% ipython --no-banner

In [1]: import numpy as np

In [2]: np.set_printoptions(precision=2, suppress=True, linewidth=100)

In [3]: def tidy(a):
   ...:     return np.round(a, 2) + 0
   ...: 

In [4]: arr = np.array([[4, 0, 5],
   ...:     [-1, 2, 1],
   ...:     [-1, 2, 1],
   ...:     [-5, 3, 1],
   ...:     [-4, 1, 2],
   ...:     [-1, 6, 0],
   ...:     [2, 4, 2],
   ...:     [6, 7, 0],
   ...:     [8, 11, -1],
   ...:     [10, 9, 1],
   ...:     [14, 5, 5],
   ...:     [18, 0, 7],
   ...:     [15, 4, 6],
   ...:     [18, 1, 6],
   ...:     [14, 5, 8],
   ...:     [12, 5, 6],
   ...:     [12, 3, 1],
   ...:     [11, 7, -3],
   ...:     [15, 5, -4]])

In [5]: arr
Out[5]: 
array([[ 4,  0,  5],
       [-1,  2,  1],
       [-1,  2,  1],
       [-5,  3,  1],
       [-4,  1,  2],
       [-1,  6,  0],
       [ 2,  4,  2],
       [ 6,  7,  0],
       [ 8, 11, -1],
       [10,  9,  1],
       [14,  5,  5],
       [18,  0,  7],
       [15,  4,  6],
       [18,  1,  6],
       [14,  5,  8],
       [12,  5,  6],
       [12,  3,  1],
       [11,  7, -3],
       [15,  5, -4]])

In [6]: P = arr @ np.linalg.solve(arr.T @ arr, arr.T)

In [7]: np.allclose(P @ P, P)
Out[7]: True

In [8]: tidy(np.linalg.eigvalsh(P))
Out[8]: array([0., 0., 0., 0., 0., 0., 0., 0., 0., 0., 0., 0., 0., 0., 0., 0., 1., 1., 1.])

In [9]: C = arr[[7, 8]].astype(float)

In [10]: for _ in range(5):
    ...:     idx = np.linalg.norm(arr[:, None] - C, axis=-1).argmin(axis=1)
    ...:     C = np.array([arr[idx == j].mean(axis=0) for j in range(2)])
    ...: 

In [11]: idx
Out[11]: array([0, 0, 0, 0, 0, 0, 0, 0, 1, 1, 0, 0, 0, 0, 0, 0, 0, 1, 1])

In [12]: tidy(C[1] - C[0])
Out[12]: array([ 4.13,  4.8 , -5.15])

In [13]: np.abs(C[1] - C[0]).argmax()
Out[13]: np.int64(2)

In [14]: cen = arr - arr.mean(axis=0)

In [15]: U, sig, VT = np.linalg.svd(cen, full_matrices=False)

In [16]: np.searchsorted(np.cumsum(sig ** 2) / (sig ** 2).sum(), 0.9) + 1
Out[16]: np.int64(2)

In [17]: tidy(sig)
Out[17]: array([32.55, 16.05,  8.7 ])

In [18]: tidy(VT[0] * np.sign(VT[0, np.abs(VT[0]).argmax()]))
Out[18]: array([0.98, 0.03, 0.19])

In [19]: tidy(cen.mean(axis=0))
Out[19]: array([0., 0., 0.])

In [20]: np.abs(U[:, 0]).argmax()
Out[20]: np.int64(3)

In [21]: np.abs(VT[0]).argmax()
Out[21]: np.int64(0)

In [22]: np.linalg.matrix_rank(cen)
Out[22]: np.int64(3)

In [23]: C2 = np.cov(arr, rowvar=False)

In [24]: np.argsort(-arr.std(axis=0).round(6), kind="stable")
Out[24]: array([0, 2, 1])

In [25]: np.median(arr, axis=0)
Out[25]: array([10.,  4.,  1.])

In [26]: tidy(np.linalg.eigvalsh(C2)[::-1])
Out[26]: array([58.87, 14.31,  4.21])

In [27]: tidy(C2)
Out[27]: 
array([[56.98,  2.56,  9.31],
       [ 2.56,  8.84, -4.63],
       [ 9.31, -4.63, 11.56]])

In [28]: np.argwhere(np.triu(np.abs(np.corrcoef(arr.T)) > 0.8, 1))
Out[28]: array([], shape=(0, 2), dtype=int64)

In [29]: C2.shape
Out[29]: (3, 3)

In [30]: tidy(np.polyfit(arr[:, 2], arr[:, 0], 1))
Out[30]: array([0.81, 5.87])

In [31]: u = np.array([1, 3])

In [32]: np.cross(arr[15, :3], arr[9, :3])
Out[32]: array([-49,  48,  58])

In [33]: np.correlate(arr[15], arr[9], "full")
Out[33]: array([ 12, 113, 171, 104,  60])

In [34]: np.array([np.convolve(row, u, "same") for row in arr])
Out[34]: 
array([[  4,  12,   5],
       [ -1,  -1,   7],
       [ -1,  -1,   7],
       [ -5, -12,  10],
       [ -4, -11,   5],
       [ -1,   3,  18],
       [  2,  10,  14],
       [  6,  25,  21],
       [  8,  35,  32],
       [ 10,  39,  28],
       [ 14,  47,  20],
       [ 18,  54,   7],
       [ 15,  49,  18],
       [ 18,  55,   9],
       [ 14,  47,  23],
       [ 12,  41,  21],
       [ 12,  39,  10],
       [ 11,  40,  18],
       [ 15,  50,  11]])

In [35]: np.polyval(u, arr[15])
Out[35]: array([15,  8,  9])
